$ python3 -q
>>> import numpy as np
>>> from numpy import linalg as LA
>>> np.set_printoptions(precision=3, suppress=True, linewidth=140, sign=" ")
>>> def rd(a):
...     return np.round(a, 3) + 0
... 
>>> feats = np.load("data.npy")
>>> feats
array([[-2, -1, -1],
       [ 0,  2,  2],
       [ 2,  0,  3],
       [ 1,  0,  1],
       [ 1,  2, -1],
       [ 4,  5, -2],
       [ 1,  2,  1],
       [ 2,  0, -2],
       [ 0, -1, -4],
       [-2, -1, -1],
       [ 1, -1, -4]])
>>> A2 = np.array([[3, 1, -2], [-1, 0, -1], [0, -3, -3]])
>>> feats @ A2
array([[ -5,   1,   8],
       [ -2,  -6,  -8],
       [  6,  -7, -13],
       [  3,  -2,  -5],
       [  1,   4,  -1],
       [  7,  10,  -7],
       [  1,  -2,  -7],
       [  6,   8,   2],
       [  1,  12,  13],
       [ -5,   1,   8],
       [  4,  13,  11]])
>>> cen = feats - feats.mean(axis=0)
>>> left, sv, Vt = LA.svd(cen, full_matrices=False)
>>> rd((sv ** 2).sum() ** 2 / (sv ** 4).sum())
np.float64(2.319)
>>> rd(cen.mean(axis=0))
array([ 0.,  0.,  0.])
>>> LA.matrix_rank(cen)
np.int64(3)
>>> rd(Vt[0] * np.sign(Vt[0, np.abs(Vt[0]).argmax()]))
array([ 0.451,  0.624,  0.638])
>>> np.abs(left[:, 0]).argmax()
np.int64(8)
>>> rd(sv ** 2 / (sv ** 2).sum())
array([ 0.519,  0.393,  0.088])
>>> f, g = feats[0], feats[6]
>>> f @ g
np.int64(-5)
>>> p = (f @ g) / (f @ f) * f
>>> rd((g - p) @ f)
np.float64(0.0)
>>> rd(p)
array([ 1.667,  0.833,  0.833])
>>> rd(g - p)
array([-0.667,  1.167,  0.167])
>>> cen = feats - feats.mean(axis=0)
>>> V = LA.svd(cen)[2][:2]
>>> A2 = cen - cen @ V.T @ V
>>> rd(A2.std(axis=0))
array([ 0.719,  0.65 ,  0.128])
>>> rd(np.diag(V.T @ V))
array([ 0.459,  0.558,  0.983])
>>> rd((cen @ V.T).std(axis=0))
array([ 2.368,  2.061])
